$ ipython --no-banner

In [1]: import numpy as np

In [2]: np.set_printoptions(suppress=True, linewidth=140)

In [3]: rnd = lambda a: np.round(a, 2) + 0

In [4]: mat = np.array([[-1.0, 1.0, 0.0], [0.0, -1.0, 1.0], [0.0, 0.0, -1.0]])

In [5]: vals, evecs = np.linalg.eig(mat)

In [6]: print(vals)
[-1. -1. -1.]

In [7]: print(mat @ evecs[:, 0] - vals[0] * evecs[:, 0])
[0. 0. 0.]

In [8]: print(rnd(np.sort(np.linalg.eigvals(mat @ mat))))
[1. 1. 1.]

In [9]: other = np.array([[-5, 2], [-5, -2], [4, 5]])

In [10]: cent = np.array([[3, 3, 3], [0, 2, 3]])

In [11]: m1 = other @ cent

In [12]: print(m1)
[[-15 -11  -9]
 [-15 -19 -21]
 [ 12  22  27]]

In [13]: # null space of dimension 1

In [14]: print(np.linalg.lstsq(m1[:-1].T, m1[-1])[2])
2

In [15]: print(rnd(np.trace(np.linalg.pinv(m1) @ m1)))
2.0

In [16]: print(np.unique(m1.round(6), axis=0).shape)
(3, 3)

In [17]: U, s, Vh = np.linalg.svd(m1)

In [18]: print(np.argmax(s[:-1] / (s[1:] + 1e-6)) + 1)
2

In [19]: print(rnd(s))
[52.24  9.06  0.  ]

In [20]: other = U[:, :2] @ np.diag(s[:2]) @ Vh[:2]

In [21]: print(np.linalg.matrix_rank(other))
2

In [22]: print(np.linalg.matrix_rank(m1, rtol=0.05))
2

In [23]: print(rnd(np.abs(m1 - other).max()))
0.0

In [24]: print(np.linalg.matrix_rank(m1, rtol=0.1))
2

In [25]: print(np.linalg.cond(m1) > 100)
True

In [26]: O, _ = np.linalg.qr(np.array([[-0.5, -0.3, 1.4], [0.5, 0.2, 0.8], [-0.4, -1.8, 0.8]]))

In [27]: evecs, _ = np.linalg.qr(np.array([[0.2, 1.2, 0.9], [1.2, -0.2, 1.3], [-1.5, 0.2, -1.0]]))

In [28]: s = 5 * 0.2 ** np.arange(3)

In [29]: feats = O[:, :3] * s @ evecs[:3]

In [30]: print(rnd(feats))
[[ 0.01 -3.1   0.07]
 [-0.19  3.08 -0.31]
 [ 0.8  -2.37 -0.73]]

In [31]: # column 1 dominates

In [32]: O = feats.astype(float).copy()

In [33]: for j in range(3):
    ...:     O[:, j] -= O[:, :j] @ (O[:, :j].T @ O[:, j])
    ...:     O[:, j] /= np.linalg.norm(O[:, j])
    ...: 

In [34]: print(rnd(O.T @ O))
[[1. 0. 0.]
 [0. 1. 0.]
 [0. 0. 1.]]

In [35]: print(rnd(O.T @ feats))
[[ 0.82 -3.06 -0.64]
 [ 0.    3.92 -0.36]
 [ 0.    0.    0.31]]

In [36]: r0 = np.array([0, 0, 2])

In [37]: other = feats + np.outer(r0, np.eye(3)[2])

In [38]: print(rnd(np.linalg.det(other) / np.linalg.det(feats)), rnd(1 + np.linalg.solve(feats, r0)[2]))
-0.08 -0.08

In [39]: print(np.linalg.matrix_rank(other - feats))
1

In [40]: print(rnd(feats @ feats))
[[ 0.64 -9.76  0.9 ]
 [-0.83 10.81 -0.73]
 [-0.13 -8.06  1.33]]

In [41]: print(rnd((feats - feats.T) / 2))
[[ 0.   -1.45 -0.36]
 [ 1.45  0.    1.03]
 [ 0.36 -1.03  0.  ]]

In [42]: print(rnd(np.linalg.matrix_power(feats, 3)))
[[  2.55 -34.2    2.38]
 [ -2.63  37.65  -2.84]
 [  2.57 -27.58   1.49]]

In [43]: print(rnd(np.trace(feats)))
2.36

In [44]: print(rnd(np.linalg.det(feats)))
1.0

In [45]: other = np.linalg.inv(feats)

In [46]: print(rnd(np.linalg.det(feats) * other))
[[-2.99 -2.45  0.72]
 [-0.38 -0.07 -0.01]
 [-2.03 -2.45 -0.54]]

In [47]: print(np.allclose(other, feats.T))
False

In [48]: print(rnd(np.linalg.slogdet(feats)[0]))
1.0

In [49]: print(rnd(np.linalg.cond(feats)))
25.0

In [50]: print(rnd(other))
[[-2.99 -2.45  0.72]
 [-0.38 -0.07 -0.01]
 [-2.03 -2.45 -0.54]]

In [51]: print(rnd(np.trace(other)))
-3.6

In [52]: print(np.allclose(other @ other.T, other.T @ other))
False

In [53]: print(rnd(np.linalg.matrix_power(other, 4)))
[[ 57.39  37.46 -19.94]
 [  9.03   6.02  -2.97]
 [ 66.74  45.24 -20.91]]

In [54]: print(np.allclose(other, other.T))
False

In [55]: print(rnd(np.linalg.det(other)))
1.0

In [56]: A = np.load("w.npy")

In [57]: print(A)
[[16  6  6  6]
 [ 6  5  4  0]
 [ 6  4  5  0]
 [ 6  0  0  5]]

In [58]: vals, evecs = np.linalg.eigh(A)

In [59]: print(rnd(np.linalg.svd(A, compute_uv=False)))
[23.1   6.67  1.    0.23]

In [60]: print(rnd(evecs.T @ A @ evecs))
[[ 0.23  0.    0.    0.  ]
 [ 0.    1.    0.    0.  ]
 [ 0.    0.    6.67  0.  ]
 [ 0.    0.    0.   23.1 ]]

In [61]: print((vals > 1e-8).sum(), (vals < -1e-8).sum())
4 0

In [62]: print(np.unique(vals.round(6) + 0, return_counts=True)[1])
[1 1 1 1]

In [63]: print(np.abs(A).max())
16

In [64]: print(np.count_nonzero(A))
12

In [65]: print(A.shape)
(4, 4)

In [66]: print(A.mean(axis=0))
[8.5  3.75 3.75 2.75]

In [67]: vec = np.array([2, 2, 0, 2])

In [68]: y = A @ vec

In [69]: b, lr = np.zeros(4), 1 / np.linalg.norm(A, 2) ** 2

In [70]: for i in range(5):
    ...:     b -= lr * A.T @ (A @ b - y)
    ...:     if i % 1 == 0: print(i, round(np.linalg.norm(A @ b - y), 2))
    ...: 
0 4.95
1 4.57
2 4.23
3 3.92
4 3.63

In [71]: print(rnd(b))
[2.44 0.89 0.87 0.98]

In [72]: vals, evecs = np.linalg.eigh(A)

In [73]: vec = np.array([1, 3, -2, 0])

In [74]: print((np.sign(evecs[:, -1].round(6)) == np.sign(evecs[0, -1].round(6))).astype(int))
[1 1 1 1]

In [75]: print(rnd(evecs * np.abs(vals) @ evecs.T))
[[16.  6.  6.  6.]
 [ 6.  5.  4.  0.]
 [ 6.  4.  5.  0.]
 [ 6.  0.  0.  5.]]

In [76]: print(np.abs(A).sum(axis=1).max(), rnd(np.abs(vals).max()))
34 23.1

In [77]: print(rnd(np.linalg.eigvalsh(A[1:, 1:])))
[1. 5. 9.]

In [78]: M = np.loadtxt("sample17.csv", delimiter=",")

In [79]: print(rnd(M))
[[-0.04  0.5   0.86  0.07]
 [ 0.   -0.26  0.07  0.96]
 [-0.98  0.16 -0.14  0.05]
 [ 0.22  0.81 -0.48  0.25]]

In [80]: t3 = np.stack([M, 2 * M, M[::-1]])

In [81]: print(np.linalg.matrix_rank(t3.reshape(3, -1)))
2

In [82]: print(t3.shape)
(3, 4, 4)

In [83]: print((t3 @ M.T).shape)
(3, 4, 4)

In [84]: print(rnd(np.linalg.det(t3)))
[ -1. -16.  -1.]

In [85]: O = M.astype(float).copy()

In [86]: for j in range(4):
    ...:     O[:, j] -= O[:, :j] @ (O[:, :j].T @ O[:, j])
    ...:     O[:, j] /= np.linalg.norm(O[:, j])
    ...: 

In [87]: print(rnd(O.T @ M))
[[1. 0. 0. 0.]
 [0. 1. 0. 0.]
 [0. 0. 1. 0.]
 [0. 0. 0. 1.]]

In [88]: print(rnd(O.T @ O))
[[1. 0. 0. 0.]
 [0. 1. 0. 0.]
 [0. 0. 1. 0.]
 [0. 0. 0. 1.]]

In [89]: vec = np.array([-3, 7, -2, -9])

In [90]: a = np.maximum(M @ vec, 0)

In [91]: print(rnd(np.maximum(M @ (3 * vec), 0)))
[ 3.81  0.   11.56 11.13]

In [92]: J = np.array([[1.0, 0.0], [0.5, 0.5]])

In [93]: print(rnd(np.linalg.matrix_power(J - np.diag(np.diag(J)), 2)))
[[0. 0.]
 [0. 0.]]

In [94]: print([int(np.linalg.matrix_rank(np.linalg.matrix_power(J, p))) for p in range(1, 3)])
[2, 2]

In [95]: print(J @ J)
[[1.   0.  ]
 [0.75 0.25]]

In [96]: print(rnd(np.sort(np.linalg.eigvals(J))))
[0.5 1. ]

In [97]: vec = np.array([9, 1])

In [98]: y = J @ vec

In [99]: b, lr = np.zeros(2), 1 / np.linalg.norm(J, 2) ** 2

In [100]: for i in range(30):
     ...:     b -= lr * J.T @ (J @ b - y)
     ...:     if i % 10 == 0: print(i, round(np.linalg.norm(J @ b - y), 2))
     ...: 
0 0.41
10 0.08
20 0.02

In [101]: print(rnd(np.linalg.cond(J)))
2.62

In [102]: vec = np.array([-3, 0, -2, -4])

In [103]: y = M @ vec

In [104]: b, lr = np.zeros(4), 1 / np.linalg.norm(M, 2) ** 2

In [105]: for i in range(12):
     ...:     b -= lr * M.T @ (M @ b - y)
     ...:     if i % 2 == 0: print(i, round(np.linalg.norm(M @ b - y), 2))
     ...: 
0 0.0
2 0.0
4 0.0
6 0.0
8 0.0
10 0.0

In [106]: print(rnd(b))
[-3.  0. -2. -4.]

In [107]: arr = np.array([[0.5, 0.5], [0.0, 1.0]])

In [108]: print(rnd(np.linalg.matrix_power(arr - np.diag(np.diag(arr)), 2)))
[[0. 0.]
 [0. 0.]]

In [109]: print(np.linalg.matrix_rank(arr - arr[0, 0] * np.eye(2)))
1

In [110]: K = np.loadtxt("mat.csv", delimiter=",")

In [111]: print(K)
[[-0.55  1.12  0.23]
 [ 0.14  1.57  1.67]
 [-1.2   0.43 -0.74]
 [ 2.    1.57 -0.26]]

In [112]: rng = np.random.default_rng(438389)

In [113]: other = K + rng.integers(-2, 3, (4, 1)) @ rng.integers(-2, 3, (1, 3))

In [114]: print(rnd(other))
[[ 3.45  1.12 -1.77]
 [ 2.14  1.57  0.67]
 [ 0.8   0.43 -1.74]
 [ 4.    1.57 -1.26]]

In [115]: print(rnd(np.linalg.svd(other - K, compute_uv=False)))
[5.92 0.   0.  ]

In [116]: print(np.abs(other - K).sum(axis=1))
[6. 3. 3. 3.]

In [117]: other = np.c_[K[:, :1] @ np.array([[9]]), np.array([0, 1, -2, 1])]

In [118]: print(rnd(other))
[[ -4.95   0.  ]
 [  1.26   1.  ]
 [-10.8   -2.  ]
 [ 18.     1.  ]]

In [119]: print(rnd(np.linalg.lstsq(K, other[:, 0])[0]))
[9. 0. 0.]

In [120]: print(rnd(np.linalg.norm(np.linalg.qr(K)[0].T @ other, axis=0) ** 2 / ((other ** 2).sum(axis=0) + 1e-12)))
[1.   0.94]

In [121]: P = K @ np.linalg.solve(K.T @ K, K.T)

In [122]: print(rnd(P))
[[ 0.39  0.27  0.4   0.05]
 [ 0.27  0.88 -0.18 -0.02]
 [ 0.4  -0.18  0.74 -0.04]
 [ 0.05 -0.02 -0.04  1.  ]]

In [123]: print(rnd(np.diag(P)))
[0.39 0.88 0.74 1.  ]

In [124]: print(np.linalg.matrix_rank(np.eye(4) - P))
1
